$ python3 -q
>>> import numpy as np
>>> from numpy import linalg as LA
>>> np.set_printoptions(precision=1, suppress=True, linewidth=160, sign=" ")
>>> def rnd(a):
...     return np.round(a, 1) + 0
... 
>>> M = np.array([[14.9, -7.2, 0.0, 6.6],
...     [-16.2, 8.1, -12.4, -10.5],
...     [16.2, -9.7, 0.8, 6.3],
...     [9.3, -5.0, 5.7, 4.8],
...     [-20.3, -2.1, 13.4, -14.2],
...     [3.9, -5.4, -8.1, -1.7]])
>>> print(rnd(LA.norm(M, 2) / LA.norm(M)))
0.9
>>> print(rnd(np.abs(LA.svd(M)[2][-1])))
[ 0.5  0.4  0.1  0.7]
>>> other = M / LA.norm(M, axis=1, keepdims=True)
>>> G = other @ other.T
>>> print((G - 2 * np.eye(6)).round(6).argmax(axis=1))
[ 2  4  0  2  1  2]
>>> print(rnd(G))
[[ 1.  -0.9  1.   0.9 -0.8  0.5]
 [-0.9  1.  -0.9 -1.   0.4  0. ]
 [ 1.  -0.9  1.   0.9 -0.7  0.5]
 [ 0.9 -1.   0.9  1.  -0.5  0.1]
 [-0.8  0.4 -0.7 -0.5  1.  -0.5]
 [ 0.5  0.   0.5  0.1 -0.5  1. ]]
>>> print(np.argwhere(np.triu(np.abs(G) > 0.95, 1)))
[[ 0  2]
 [ 1  3]]
>>> print(rnd(LA.norm(other, axis=1)))
[ 1.  1.  1.  1.  1.  1.]
>>> vec = np.array([0, 3, 3, 1])
>>> y = M @ vec
>>> print(rnd(LA.pinv(M) @ M))
[[ 1.  0.  0.  0.]
 [ 0.  1.  0.  0.]
 [ 0.  0.  1.  0.]
 [ 0.  0.  0.  1.]]
>>> print(rnd(y))
[-15.  -23.4 -20.4   6.9  19.7 -42.2]
>>> print(rnd(LA.lstsq(M, y)[0]))
[ 0.  3.  3.  1.]
>>> rng = np.random.default_rng(275)
>>> y = y + 0.1 * rng.normal(size=6)
>>> print(rnd(y))
[-15.1 -23.3 -20.4   6.9  19.7 -42.2]
>>> b, *_ = LA.lstsq(M, y)
>>> print(rnd(LA.norm(y - M @ b)))
0.1
>>> feats = np.load("a.npy")
>>> print(feats)
[[ 0  1  0]
 [ 1  0  0]
 [ 0  0  0]]
>>> try:
...     LA.inv(feats)
... except LA.LinAlgError as e:
...     print(e)
... 
Singular matrix
>>> print(rnd(feats @ LA.pinv(feats) @ feats))
[[ 0.  1.  0.]
 [ 1.  0.  0.]
 [ 0.  0.  0.]]
>>> print(LA.lstsq(feats[:-1].T, feats[-1])[2])
2
>>> print(np.unique(feats.round(6), axis=0).shape)
(3, 3)
>>> print(np.abs(np.diag(LA.qr(feats)[1])) > 1e-9)
[ True  True False]
>>> other = np.array([[0, -2], [-2, 1], [-2, 2]])
>>> print(np.einsum("ik,kj->ji", feats, other))
[[-2  0  0]
 [ 1 -2  0]]
>>> print(other.T @ feats.T)
[[-2  0  0]
 [ 1 -2  0]]
>>> print(LA.matrix_rank(np.vstack([feats, other.T])))
3
>>> print(np.einsum("ij->j", feats))
[ 1  1  0]
>>> m1 = np.array([[-2, -1, 1, 1, -1, 0, 0, 2],
...     [2, -11, 0, 1, -1, 2, 0, -2],
...     [-2, -2, -8, -2, 0, 1, 1, 2],
...     [-1, 0, 1, -2, 1, 2, -2, -2],
...     [-1, -1, -2, 1, 3, 2, -2, -2],
...     [-1, 1, 2, 0, -2, 8, -1, -1],
...     [-2, -1, 2, 0, 0, -1, 6, -1],
...     [1, 0, -1, 0, 0, 0, 0, -4]])
>>> print(m1)
[[ -2  -1   1   1  -1   0   0   2]
 [  2 -11   0   1  -1   2   0  -2]
 [ -2  -2  -8  -2   0   1   1   2]
 [ -1   0   1  -2   1   2  -2  -2]
 [ -1  -1  -2   1   3   2  -2  -2]
 [ -1   1   2   0  -2   8  -1  -1]
 [ -2  -1   2   0   0  -1   6  -1]
 [  1   0  -1   0   0   0   0  -4]]
>>> left, sigma, Vh = LA.svd(m1, full_matrices=False)
>>> print((sigma > 1e-8).sum())
8
>>> print(np.allclose(left * sigma @ Vh, m1))
True
>>> print(rnd(left.T @ m1 @ Vh.T))
[[ 12.    0.    0.    0.    0.    0.    0.    0. ]
 [  0.    9.8   0.    0.    0.    0.    0.    0. ]
 [  0.    0.    9.    0.    0.    0.    0.    0. ]
 [  0.    0.    0.    6.7   0.    0.    0.    0. ]
 [  0.    0.    0.    0.    5.5   0.    0.    0. ]
 [  0.    0.    0.    0.    0.    3.6   0.    0. ]
 [  0.    0.    0.    0.    0.    0.    2.6   0. ]
 [  0.    0.    0.    0.    0.    0.    0.    1.5]]
>>> print(rnd(np.abs(Vh[0])))
[ 0.1  0.9  0.2  0.   0.1  0.3  0.   0.2]
>>> print(rnd(np.cumsum(sigma ** 2) / np.sum(sigma ** 2)))
[ 0.3  0.6  0.8  0.9  0.9  1.   1.   1. ]
>>> print(rnd(sigma))
[ 12.    9.8   9.    6.7   5.5   3.6   2.6   1.5]
>>> print(rnd(np.sqrt((sigma ** 2).sum())), rnd(LA.norm(m1)))
20.4 20.4
>>> q, R = LA.qr(m1)
>>> print(rnd(q.T @ q))
[[ 1.  0.  0.  0.  0.  0.  0.  0.]
 [ 0.  1.  0.  0.  0.  0.  0.  0.]
 [ 0.  0.  1.  0.  0.  0.  0.  0.]
 [ 0.  0.  0.  1.  0.  0.  0.  0.]
 [ 0.  0.  0.  0.  1.  0.  0.  0.]
 [ 0.  0.  0.  0.  0.  1.  0.  0.]
 [ 0.  0.  0.  0.  0.  0.  1.  0.]
 [ 0.  0.  0.  0.  0.  0.  0.  1.]]
>>> print(rnd(abs(R[0, 0])), rnd(LA.norm(m1[:, 0])))
4.5 4.5
>>> print(rnd(np.abs(np.diag(R))))
[  4.5  10.9   8.5   2.7   3.7   8.    4.7   3.5]
>>> print(q.shape, R.shape)
(8, 8) (8, 8)
>>> print(rnd(q))
[[-0.4 -0.2  0.3  0.4  0.3  0.2  0.6  0.3]
 [ 0.4 -0.9  0.1  0.   0.  -0.1  0.   0. ]
 [-0.4 -0.3 -0.8 -0.2  0.2  0.  -0.1  0. ]
 [-0.2 -0.1  0.2 -0.7 -0.4 -0.2  0.3  0.2]
 [-0.2 -0.2 -0.2  0.5 -0.7 -0.4  0.   0. ]
 [-0.2  0.   0.3  0.   0.5 -0.8 -0.2  0. ]
 [-0.4 -0.2  0.4 -0.1 -0.1  0.3 -0.7  0.1]
 [ 0.2  0.1 -0.2  0.   0.  -0.1 -0.2  0.9]]
>>> vec = np.array([-2, -1, -3, 3, -3, 0, -2, -2])
>>> print(np.einsum("ij,j->i", m1, vec))
[  4  17  18  -2  11   5 -11   9]
>>> print(m1 * vec)
[[  4   1  -3   3   3   0   0  -4]
 [ -4  11   0   3   3   0   0   4]
 [  4   2  24  -6   0   0  -2  -4]
 [  2   0  -3  -6  -3   0   4   4]
 [  2   1   6   3  -9   0   4   4]
 [  2  -1  -6   0   6   0   2   2]
 [  4   1  -6   0   0   0 -12   2]
 [ -2   0   3   0   0   0   0   8]]
>>> print((m1 @ vec).argmax())
2
>>> print(LA.norm(m1 @ vec) <= LA.norm(m1, 2) * LA.norm(vec) + 1e-9)
True
>>> arr = np.loadtxt("test6.csv", delimiter=",")
>>> print(rnd(arr))
[[ 0.   0.   0.   0.1]
 [ 0.   0.   0.   0.1]
 [ 0.   0.   0.2  0.4]
 [ 0.1  0.1  0.4  0.8]]
>>> # null space of dimension 3
>>> left, sigma, Vh = LA.svd(arr)
>>> print(np.argmax(sigma[:-1] / (sigma[1:] + 1e-6)) + 1)
1
>>> other = left[:, :1] @ np.diag(sigma[:1]) @ Vh[:1]
>>> print(rnd(LA.norm(arr - other, 2)), rnd(sigma[1]))
0.0 0.0
>>> print(LA.matrix_rank(arr, rtol=0.05))
1
>>> print(rnd(other))
[[ 0.   0.   0.   0.1]
 [ 0.   0.   0.   0.1]
 [ 0.   0.   0.1  0.3]
 [ 0.1  0.1  0.4  0.8]]
>>> print(LA.matrix_rank(other))
1
>>> vec = np.array([3, 0, 2, 2])
>>> print(rnd(other @ (2 * vec)))
[ 0.8  0.8  2.3  5.4]
>>> print((other @ vec).argmax())
3
>>> print(rnd(other @ np.ones(4)))
[ 0.2  0.2  0.6  1.4]
>>> print(np.sign((other @ vec).round(6)))
[ 1.  1.  1.  1.]
>>> X = np.load("w.npy")
>>> print(X)
[[ 2  2  2  1  0  1  0  0]
 [ 0  2  2  2  1  0  1  0]
 [ 0  0  2  2  2  1  0  1]
 [ 1  0  0  2  2  2  1  0]
 [ 0  1  0  0  2  2  2  1]
 [ 1  0  1  0  0  2  2  2]
 [ 2  1  0  1  0  0  2  2]
 [ 2  2  1  0  1  0  0  2]]
>>> print(rnd(LA.norm(X, axis=0)))
[ 3.7  3.7  3.7  3.7  3.7  3.7  3.7  3.7]
>>> print(rnd(LA.norm(X, "nuc")))
24.1
>>> print(X[6] @ X[2])
4
>>> f, r1 = X[6], X[3]
>>> print(f @ r1)
6
>>> pr = (f @ r1) / (f @ f) * f
>>> print(LA.matrix_rank(np.outer(f, r1)))
1
>>> print(rnd((r1 - pr) @ f))
0.0
>>> vec = np.array([0, -1, 1, -1, -3, -1, -1, 0])
>>> h1 = np.maximum(X @ vec, 0)
>>> print(h1)
[ 0  0  0  0  0  0  0  0]
>>> print(X.T @ h1)
[ 0  0  0  0  0  0  0  0]
>>> print(np.flatnonzero(h1 > 1e-9))
[]
>>> other = np.array([[-7, 5, 3],
...     [-2, 4, 3],
...     [1, -5, 3],
...     [-2, 9, 1],
...     [7, 4, -6],
...     [-5, -2, -6],
...     [2, -6, 2],
...     [4, 7, 7]])
>>> print(other.T @ X.T)
[[-23   3  11  -5  10  -4  -6  -2]
 [ 15  14  21  21   3  -2  25  31]
 [ 13  10  -3 -17 -10  12  28  23]]
>>> print(LA.matrix_rank(np.vstack([X, other.T])))
8
>>> print(np.einsum("ik,kj->ij", X, other))
[[-23  15  13]
 [  3  14  10]
 [ 11  21  -3]
 [ -5  21 -17]
 [ 10   3 -10]
 [ -4  -2  12]
 [ -6  25  28]
 [ -2  31  23]]
>>> print(np.einsum("ik,kj->ji", X, other))
[[-23   3  11  -5  10  -4  -6  -2]
 [ 15  14  21  21   3  -2  25  31]
 [ 13  10  -3 -17 -10  12  28  23]]
>>> theta = np.radians(135)
>>> R = np.eye(8)
>>> R[4, 4] = R[0, 0] = np.cos(theta)
>>> R[4, 0], R[0, 4] = -np.sin(theta), np.sin(theta)
>>> print(rnd(R))
[[-0.7  0.   0.   0.   0.7  0.   0.   0. ]
 [ 0.   1.   0.   0.   0.   0.   0.   0. ]
 [ 0.   0.   1.   0.   0.   0.   0.   0. ]
 [ 0.   0.   0.   1.   0.   0.   0.   0. ]
 [-0.7  0.   0.   0.  -0.7  0.   0.   0. ]
 [ 0.   0.   0.   0.   0.   1.   0.   0. ]
 [ 0.   0.   0.   0.   0.   0.   1.   0. ]
 [ 0.   0.   0.   0.   0.   0.   0.   1. ]]
>>> other = X @ R.T
>>> print(rnd(LA.svd(X, compute_uv=False)), rnd(LA.svd(other, compute_uv=False)))
[ 8.   4.   4.   2.1  2.1  2.   2.   0. ] [ 8.   4.   4.   2.1  2.1  2.   2.   0. ]
>>> data = np.load("dump.npy")
>>> print(data)
[[  0.1 -19.9   8.6   3.9]
 [  0.  -19.3  10.1   5.2]
 [  0.6 -21.2  11.4   5.6]
 [  0.6 -20.1   9.4   5.5]
 [ -0.3 -19.6   9.4   3.2]
 [ -1.5 -19.5  11.5   5.7]
 [ -0.6 -21.    8.7   4.2]
 [ -0.1 -19.8   9.9   5. ]
 [  1.7 -19.3   9.9   6.1]
 [ -0.6 -18.   11.4   4.5]
 [  0.9 -20.7   8.7   3.8]
 [  1.3 -19.9  10.3   5. ]
 [  0.5 -21.4  11.    4.1]
 [  0.5 -20.5  10.4   5. ]
 [  0.4 -18.5  10.3   5.1]
 [  0.1 -19.5  11.8   5. ]
 [  0.1 -19.6  10.    4.6]
 [ -0.6 -22.1  10.4   4.6]
 [ -1.7 -18.9   6.7   5.8]
 [ -1.2 -19.3  11.1   4.9]
 [ -0.8 -21.6   8.9   4.4]
 [ -0.3 -20.1  11.4   5.6]
 [ -1.6 -20.1   8.7   5.5]
 [ -0.2 -21.1   8.3   4.3]
 [ -0.3 -21.6   9.7   5.6]
 [ -1.  -18.9  10.3   6.8]
 [  0.6 -20.8  10.4   4.1]
 [ -1.5 -20.5   9.1   4.1]
 [ -0.5 -19.1   9.1   6.6]
 [  0.5 -19.5  11.4   5.3]
 [  0.6 -20.1   9.6   3.8]
 [  0.7 -20.9   9.6   6.4]]
>>> theta = np.radians(15)
>>> R = np.eye(4)
>>> R[0, 0] = R[3, 3] = np.cos(theta)
>>> R[0, 3], R[3, 0] = -np.sin(theta), np.sin(theta)
>>> print(rnd(R))
[[ 1.   0.   0.  -0.3]
 [ 0.   1.   0.   0. ]
 [ 0.   0.   1.   0. ]
 [ 0.3  0.   0.   1. ]]
>>> other = data @ R.T
>>> print(np.allclose(LA.norm(data, axis=1), LA.norm(other, axis=1)))
True
